$ python3 -q
>>> import numpy as np
>>> np.set_printoptions(precision=3, suppress=True, linewidth=160, legacy="1.25")
>>> def tidy(a):
...     return np.round(a, 3) + 0
... 
>>> X = np.load("sample19.npy")
>>> X
array([[  2,   0,   1,   1,   1,   1,  -2,  10,  -1,   2,   0,   2,   0,  -2,  -1,  -2],
       [  1,  -1,   2,   1,  -1,   1,   1,   5,   2,   1,  -2,   2,   2,   1,   0,   2],
       [  0,   2,   0,   2,  -2,  -1,   0,   0,  -2,  -1,  -1,  -2,   0,   2,   1,   2],
       [  1,   2,   2,   2,  -1,   2,  -2,   5,   1,  -1,  -2,   0,   0,   2,  -2,  -1],
       [  1,   2,   0,   2,  -1,  -1,   2,   5,  -1,   2,   1,   1,   2,   2,  -1,   2],
       [  1,  -1,  -1,   2,  -2,   2,   0,   5,   2,   1,   0,   2,   1,   2,  -2,  -2],
       [  2,   1,   0,  -1,   2,  -2,   1,  10,  -2,   1,  -1,  -2,   0,   2,   1,  -1],
       [ -2,  -2,   0,   0,  -1,  -2,  -2, -10,  -1,   1,   0,   0,  -2,  -1,   2,  -2],
       [ -2,   1,   1,  -2,  -2,   2,  -1, -10,   2,  -2,  -1,   1,   2,  -1,   2,   1],
       [  1,  -2,   2,   0,  -1,  -2,   1,   5,  -2,   1,   1,   2,   2,   1,   1,   1],
       [ -2,  -1,   1,  -2,  -1,   1,  -1, -10,  -2,  -1,   2,   0,  -2,   1,  -1,  -2]])
>>> x = np.array([3, -1, 0, 1, 3, 2, 3, -3, -2, -1, -1, -2, 0, 3, 1, 2])
>>> (X * x).sum(axis=1)
array([-39,  -8,  13, -14,  -5, -20,  -8,   9,  14, -10,  20])
>>> print(np.einsum("ij,j->i", X, x))
[-39  -8  13 -14  -5 -20  -8   9  14 -10  20]
>>> np.sign((X @ x).round(6))
array([-1, -1,  1, -1, -1, -1, -1,  1,  1, -1,  1])
>>> W0 = np.load("m.npy")
>>> W0
array([[ 0, -3,  0,  3,  0,  0, -1,  0, -3, -5,  0,  0, -5,  0,  0,  0],
       [-4,  0,  0,  4,  0,  0,  5,  0, -2, -1,  0,  0, -3,  0,  0,  0],
       [ 0,  0,  1,  0,  3, -3,  0,  0,  0,  0,  3,  2,  0,  0,  0,  0],
       [-2,  4,  0,  4,  0,  0,  0,  0, -5,  2,  0,  0, -5,  0,  0,  0],
       [ 0,  0,  4,  0,  5,  0,  0,  0,  0,  0, -3, -5,  0,  0,  0,  0],
       [ 0,  0,  3,  0,  5,  1,  0,  0,  0,  0,  0, -3,  0,  0,  0,  0],
       [ 5,  0,  0, -4,  0,  0,  4,  0, -1, -3,  0,  0,  5,  0,  0,  0],
       [ 0,  0,  0,  0,  0,  0,  0,  2,  0,  0,  0,  0,  0, -4,  2, -4],
       [ 4,  1,  0, -4,  0,  0,  0,  0, -3,  1,  0,  0,  0,  0,  0,  0],
       [ 3,  2,  0,  4,  0,  0, -3,  0, -5, -4,  0,  0,  3,  0,  0,  0],
       [ 0,  0,  1,  0,  4, -2,  0,  0,  0,  0,  1,  0,  0,  0,  0,  0],
       [ 0,  0, -2,  0, -3, -4,  0,  0,  0,  0,  1, -4,  0,  0,  0,  0],
       [ 1,  4,  0,  3,  0,  0,  4,  0,  0, -2,  0,  0,  5,  0,  0,  0],
       [ 0,  0,  0,  0,  0,  0,  0,  5,  0,  0,  0,  0,  0,  4,  4, -2],
       [ 0,  0,  0,  0,  0,  0,  0, -4,  0,  0,  0,  0,  0, -5,  5, -4],
       [ 0,  0,  0,  0,  0,  0,  0, -1,  0,  0,  0,  0,  0, -5, -2,  3]])
>>> # splits into 3 blocks
>>> rng = np.random.default_rng(4270)
>>> M2 = W0 + rng.integers(-2, 3, (16, 15)) @ rng.integers(-2, 3, (15, 16))
>>> M2
array([[-10,  -8,   0,  -1,  -9,   5,  -4,  -1,   4,   3,  -1, -11,  -6,  -6,  -1,  -9],
       [  3,   5,  -3,   1,  -3,   0,  20,   5,   0, -16, -12,   1,   1,  -9,   6,  -3],
       [-14,   3,   8,  -5, -16,  -5,  -5,  10,  10,   3,  15,  -2,  -1,   5,  11,   7],
       [ -3, -10,  10,  -1,   2,  -1,   2,  -4,   2,  19,  17,  -6,   0,   1,   7,   5],
       [ -7,   4,   5,   2,   8,   1,  -9,   5,  -7,  -4, -14,  -2, -11,   1,  -6,  -9],
       [  8,   6,  -1,  -4,   3,  -4,  -3,  -5,  -4, -15, -13,  -1, -10,  -9,  -3,  -1],
       [  5,  -1,   5,   3,   5,   8,  14,   4,   4,   6,  16,  -9,  23,   1,  -2,   6],
       [  9,  11,   0,   5,   5,  10,   4,   3,  -4,  -1,   4,   4,   5,   7, -12,   5],
       [ -8,  -8,  10,  -4, -16,  14,  -1,   7,  10,   4,  -1,  -8,   1,  10,  -7,  -1],
       [ -4,   0,   9,   6,   0,   0, -19,  -6,  -3,   6,  10,   3,  -2,   9,  -4,  13],
       [ -7, -12,  -6,  -7,   8,  -7, -10,   3,  -2,  13,  15,   2,  -3,   6,   0,   4],
       [-11,  -2,  -6,  10,   5, -10,  -1,   9, -11,  20,  18,   3,   6,  -3,  -3,   6],
       [ -8,  -5,  12,   2,  -9,  -1,   6,  13,  11,  -3,   5,  -1,   9,   8,   7,   2],
       [-13,   3,   6,   7,   6, -10, -11,   9,  -4,  14,  12,   7,  10,   1,  11,   3],
       [  7, -10,   6,   1,  -5,   1,  11, -16,  12,  22,  11,  -3,  12,  -1,   4,  -6],
       [ -5,   7,   2,  -3,  -2,   7, -10,  -4,  -6,   4,  13,  -4,   0,   1,   4,  15]])
>>> np.abs(M2 - W0).sum(axis=1)
array([ 81,  93, 118, 104,  84,  94, 106,  97, 113,  98,  99, 124,  95, 122, 120,  90])
>>> print(np.linalg.matrix_rank(M2 - W0, tol=1e-8))
15
